In [1]: import numpy as np

In [2]: from numpy import linalg as LA

In [3]: np.set_printoptions(precision=2, suppress=True, linewidth=100)

In [4]: data = np.load("m.npy")

In [5]: data
Out[5]: 
array([[  5.04,  -2.22,   0.93,  -3.05,  -3.89,  -0.73,  -4.03],
       [  3.82,   3.32,   2.77,   0.39,   1.88,   2.95,  -0.1 ],
       [  6.69,   5.62,   3.54,   1.88,   1.14,   1.4 ,  -0.06],
       [ -0.45,   1.65,   2.22,  -2.54,  -2.78,  -2.97,  -1.8 ],
       [  0.93,  -5.71,  -0.24,  -5.79,  -4.91,  -0.99,  -4.91],
       [ -1.91,   0.68,   1.89,  -3.68,  -4.29,  -4.65,  -2.46],
       [  5.33,   2.66,   2.55,   0.25,   0.92,   2.51,  -0.84],
       [  4.64,  -0.51,   1.5 ,  -2.52,  -4.2 ,  -2.2 ,  -3.59],
       [ -5.51,  -4.33,   0.22,  -7.39,  -7.15,  -6.21,  -4.55],
       [  3.45,   2.2 ,   2.4 ,  -1.89,  -5.  ,  -5.09,  -2.96],
       [  2.7 ,  -0.71,   1.43,  -2.67,  -2.54,  -0.5 ,  -2.79],
       [  6.78,  10.05,   5.02,   5.  ,   6.12,   5.06,   3.09],
       [  5.9 ,   6.91,   3.97,   2.26,   1.29,   0.64,   0.47],
       [ -1.34,   0.4 ,   1.8 ,  -3.59,  -4.  ,  -3.99,  -2.51],
       [ -0.17,   1.23,   2.08,  -2.57,  -2.47,  -2.27,  -1.84],
       [  3.27,   3.95,   2.98,   0.36,   1.26,   1.68,  -0.08],
       [ -3.86,  -1.32,   1.23,  -5.39,  -5.84,  -5.92,  -3.38],
       [  0.04,   1.06,   2.02,  -2.16,  -0.76,   0.03,  -1.27],
       [  3.31,   1.8 ,   2.27,  -0.72,   0.49,   1.98,  -0.99],
       [  0.5 ,   1.84,   2.28,  -2.46,  -3.74,  -4.04,  -2.22],
       [  1.8 ,   1.36,   2.12,  -1.68,  -1.14,  -0.19,  -1.55],
       [  3.31,   4.49,   3.16,   0.29,   0.01,  -0.19,  -0.39],
       [ -2.12,  -9.39,  -1.46,  -9.81, -11.83,  -8.25,  -8.2 ],
       [  0.51,  -0.31,   1.56,  -3.3 ,  -3.52,  -2.51,  -2.77],
       [  0.07,   1.1 ,   2.03,  -2.18,  -0.96,  -0.25,  -1.34],
       [  4.45,   2.25,   2.42,  -0.54,  -0.72,   0.48,  -1.46],
       [  3.02,   1.95,   2.32,  -0.97,  -0.49,   0.58,  -1.28],
       [  5.13,   2.22,   2.41,  -0.39,  -0.72,   0.67,  -1.55],
       [  0.94,  -6.32,  -0.44,  -6.12,  -5.21,  -1.01,  -5.2 ],
       [  6.65,   5.14,   3.38,   1.74,   1.41,   2.01,  -0.1 ],
       [ -6.36,  -5.42,  -0.14,  -8.62,  -9.42,  -8.62,  -5.61],
       [  0.83,  -0.85,   1.38,  -3.32,  -3.03,  -1.51,  -2.78],
       [  5.04,  -1.6 ,   1.13,  -2.47,  -2.59,   0.54,  -3.36]])

In [6]: Ac = data - data.mean(axis=0)

In [7]: U, sig, VT = LA.svd(Ac, full_matrices=False)

In [8]: VT[0] * np.sign(VT[0, np.abs(VT[0]).argmax()])
Out[8]: array([0.38, 0.49, 0.16, 0.41, 0.46, 0.38, 0.27])

In [9]: np.abs(VT[0]).argmax()
Out[9]: np.int64(1)

In [10]: (np.sign(U[:, 0]) == np.sign(U[0, 0])).astype(int)
Out[10]: 
array([1, 0, 0, 1, 1, 1, 0, 1, 1, 1, 1, 0, 0, 1, 1, 0, 1, 0, 0, 1, 0, 0, 1, 1, 0, 0, 0, 0, 1, 0, 1,
       1, 0])

In [11]: np.round(sig ** 2 / (sig ** 2).sum(), 2) + 0
Out[11]: array([0.86, 0.1 , 0.04, 0.  , 0.  , 0.  , 0.  ])

In [12]: np.searchsorted(np.cumsum(sig ** 2) / (sig ** 2).sum(), 0.9) + 1
Out[12]: np.int64(2)
